In [1]: import numpy as np

In [2]: from numpy import linalg as LA

In [3]: np.set_printoptions(precision=3, suppress=True, linewidth=200)

In [4]: arr = np.loadtxt("dump.csv", delimiter=",")

In [5]: print(arr)
[[-2. -3.  3.  1. -3.]
 [-2. -3. -5. -2. -2.]
 [-2.  3. -3. -3.  0.]
 [ 4.  6. 18.  7.  3.]]

In [6]: rng = np.random.default_rng(614892)

In [7]: A2 = arr + rng.integers(-2, 3, (4, 3)) @ rng.integers(-2, 3, (3, 5))

In [8]: print(A2)
[[ 0. -4. -1.  3. -2.]
 [-3. -3. -3. -2. -2.]
 [-2.  2. -5. -2. -1.]
 [ 6.  6. 16.  8.  5.]]

In [9]: print(np.abs(A2 - arr).sum(axis=1))
[10.  3.  5.  7.]

In [10]: print(A2 - arr)
[[ 2. -1. -4.  2.  1.]
 [-1.  0.  2.  0.  0.]
 [ 0. -1. -2.  1. -1.]
 [ 2.  0. -2.  1.  2.]]

In [11]: print(np.round(LA.svd(A2 - arr, compute_uv=False), 3) + 0)
[6.614 2.495 1.018 0.   ]

In [12]: mat = np.loadtxt("arr.csv", delimiter=",")

In [13]: print(mat)
[[-0.556 -4.115 -0.119  0.837]
 [ 4.275 -0.761  0.346  2.153]
 [ 1.535 -0.303 -2.858 -3.077]]

In [14]: ang = np.radians(15)

In [15]: Rm = np.eye(4)

In [16]: Rm[2, 2] = Rm[1, 1] = np.cos(ang)

In [17]: Rm[2, 1], Rm[1, 2] = -np.sin(ang), np.sin(ang)

In [18]: print(Rm)
[[ 1.     0.     0.     0.   ]
 [ 0.     0.966  0.259  0.   ]
 [ 0.    -0.259  0.966  0.   ]
 [ 0.     0.     0.     1.   ]]

In [19]: A2 = mat @ Rm.T

In [20]: print(LA.svd(mat, compute_uv=False), LA.svd(A2, compute_uv=False))
[5.   4.5  4.05] [5.   4.5  4.05]

In [21]: print(np.allclose(mat @ mat.T, A2 @ A2.T))
True

In [22]: print(np.abs(A2 - mat).max(axis=0))
[0.    0.729 1.069 0.   ]

In [23]: print(np.allclose(LA.norm(mat, axis=1), LA.norm(A2, axis=1)))
True

In [24]: t3 = np.stack([mat, -2 * mat, mat[::-1]])

In [25]: print(t3.sum(axis=0))
[[ 2.091  3.812 -2.739 -3.914]
 [ 0.     0.     0.     0.   ]
 [-2.091 -3.812  2.739  3.914]]

In [26]: print(LA.norm(t3, axis=(1, 2)))
[ 7.852 15.704  7.852]

In [27]: print(LA.matrix_rank(t3))
[3 3 3]

In [28]: print(t3.shape)
(3, 3, 4)

In [29]: print(np.einsum("bij,cij->bc", t3, t3))
[[  61.651 -123.302   19.926]
 [-123.302  246.604  -39.852]
 [  19.926  -39.852   61.651]]

In [30]: K = np.load("sample2.npy")

In [31]: print(K)
[[6. 1. 1. 1. 1.]
 [1. 6. 1. 1. 1.]
 [1. 1. 6. 1. 1.]
 [1. 1. 1. 6. 1.]
 [1. 1. 1. 1. 6.]]

In [32]: evals, vecs = LA.eigh(K)

In [33]: x = np.array([1, 2, 0, 2, 0])

In [34]: print(np.abs(K).sum(axis=1).max(), np.abs(evals).max())
10.0 10.0

In [35]: A2 = np.array([[-3, -1, 0], [1, -2, -1], [0, 3, 2], [-3, 0, -1], [-3, -3, 1]])

In [36]: print(A2.T @ K.T)
[[-23.  -3.  -8. -23. -23.]
 [ -8. -13.  12.  -3. -18.]
 [  1.  -4.  11.  -4.   6.]]

In [37]: print(np.einsum("ik,kj->ji", K, A2))
[[-23.  -3.  -8. -23. -23.]
 [ -8. -13.  12.  -3. -18.]
 [  1.  -4.  11.  -4.   6.]]

In [38]: print(np.einsum("ij->j", K))
[10. 10. 10. 10. 10.]

In [39]: J = np.load("m.npy")

In [40]: print(J)
[[ 0 -5  1]
 [ 5  0  0]
 [-1  0  0]]

In [41]: # looks like rank 2

In [42]: print(np.unique(J.round(6), axis=0).shape)
(3, 3)

In [43]: print(np.round(J @ LA.pinv(J) @ J, 3) + 0)
[[ 0. -5.  1.]
 [ 5.  0.  0.]
 [-1.  0.  0.]]

In [44]: print(LA.lstsq(J[:-1].T, J[-1])[2])
2

In [45]: left, sv, Vt = LA.svd(J, full_matrices=False)

In [46]: print(np.cumsum(sv ** 2) / np.sum(sv ** 2))
[0.5 1.  1. ]

In [47]: print(np.allclose(left * sv @ Vt, J))
True

In [48]: print(np.round(np.sqrt((sv ** 2).sum()), 3), round(LA.norm(J), 3))
7.211 7.211

In [49]: print(np.round(left.T @ J @ Vt.T, 3) + 0)
[[5.099 0.    0.   ]
 [0.    5.099 0.   ]
 [0.    0.    0.   ]]

In [50]: print(np.round(sv / sv[0], 3) + 0)
[1. 1. 0.]

In [51]: print(left.shape, sv.shape, Vt.shape)
(3, 3) (3,) (3, 3)

In [52]: print((sv > 1e-8).sum())
2

In [53]: print(sv.round(3) + 0)
[5.099 5.099 0.   ]

In [54]: left, sv, Vt = LA.svd(J)

In [55]: vecs = Vt[:(sv > 1e-8).sum()]

In [56]: x = J[0] + 3 * J[1] + rng.integers(2) * np.eye(3)[0]

In [57]: print(x)
[15. -5.  1.]

In [58]: print(np.diag(vecs.T @ vecs))
[1.    0.962 0.038]

In [59]: print(round(float(LA.norm(x - vecs.T @ vecs @ x)), 3))
0.0

In [60]: print(vecs.T @ vecs)
[[ 1.     0.     0.   ]
 [ 0.     0.962 -0.192]
 [ 0.    -0.192  0.038]]

In [61]: print(LA.matrix_rank(np.vstack([J, x])))
2

In [62]: data = np.loadtxt("run10.csv", delimiter=",")

In [63]: print(data)
[[-1.  0.  1.  2.  3.]
 [ 4.  5.  6.  7.  8.]
 [ 9. 10. 11. 12. 13.]
 [14. 15. 16. 17. 18.]]

In [64]: print(np.abs(np.diag(LA.qr(data)[1])) > 1e-9)
[ True  True False False]

In [65]: print(LA.lstsq(data[:-1].T, data[-1])[2])
2

In [66]: print(np.allclose(data[:-1].T @ LA.lstsq(data[:-1].T, data[-1])[0], data[-1]))
True

In [67]: print(np.round(data @ LA.pinv(data) @ data, 3) + 0)
[[-1.  0.  1.  2.  3.]
 [ 4.  5.  6.  7.  8.]
 [ 9. 10. 11. 12. 13.]
 [14. 15. 16. 17. 18.]]
